$ python3 -q
>>> import numpy as np
>>> from numpy import linalg as LA
>>> np.set_printoptions(suppress=True, linewidth=200)
>>> def rd(a):
...     return np.round(a, 2) + 0
... 
>>> rng = np.random.default_rng(566056)
>>> K = np.array([[0, 5, 1, 4], [7, 3, 1, 9], [6, 3, 4, 7]]) * (rng.random((3, 4)) < 0.3)
>>> K
array([[0, 0, 0, 4],
       [0, 0, 1, 0],
       [6, 0, 0, 7]])
>>> B = K + rng.integers(-2, 3, (3, 1)) @ rng.integers(-2, 3, (1, 4))
>>> B
array([[ 0,  0,  0,  4],
       [ 0,  0,  1,  0],
       [10, -4,  0,  3]])
>>> B - K
array([[ 0,  0,  0,  0],
       [ 0,  0,  0,  0],
       [ 4, -4,  0, -4]])
>>> np.abs(B - K).sum(axis=1)
array([ 0,  0, 12])
>>> B.sum(axis=1)
array([4, 1, 9])
>>> LA.matrix_rank(B)
np.int64(3)
>>> B - B[0]
array([[ 0,  0,  0,  0],
       [ 0,  0,  1, -4],
       [10, -4,  0, -1]])
>>> rd(LA.svd(B, compute_uv=False))
array([11.24,  3.83,  1.  ])
>>> B.sum(axis=0)
array([10, -4,  1,  7])
>>> B.shape
(3, 4)
>>> np.count_nonzero(B)
np.int64(5)
>>> B = np.array([[-2, 1, 6], [-8, -3, 9]])
>>> W2 = np.kron(B, K)
>>> W2.shape
(6, 12)
>>> LA.matrix_rank(W2)
np.int64(6)
>>> ang = np.radians(180)
>>> r_ = np.eye(4)
>>> r_[1, 1] = r_[0, 0] = np.cos(ang)
>>> r_[1, 0], r_[0, 1] = -np.sin(ang), np.sin(ang)
>>> rd(r_)
array([[-1.,  0.,  0.,  0.],
       [ 0., -1.,  0.,  0.],
       [ 0.,  0.,  1.,  0.],
       [ 0.,  0.,  0.,  1.]])
>>> B = K @ r_.T
>>> rd(LA.svd(K, compute_uv=False)), rd(LA.svd(B, compute_uv=False))
(array([9.74, 2.46, 1.  ]), array([9.74, 2.46, 1.  ]))
>>> rd(LA.det(r_)), np.trace(r_)
(np.float64(1.0), np.float64(0.0))
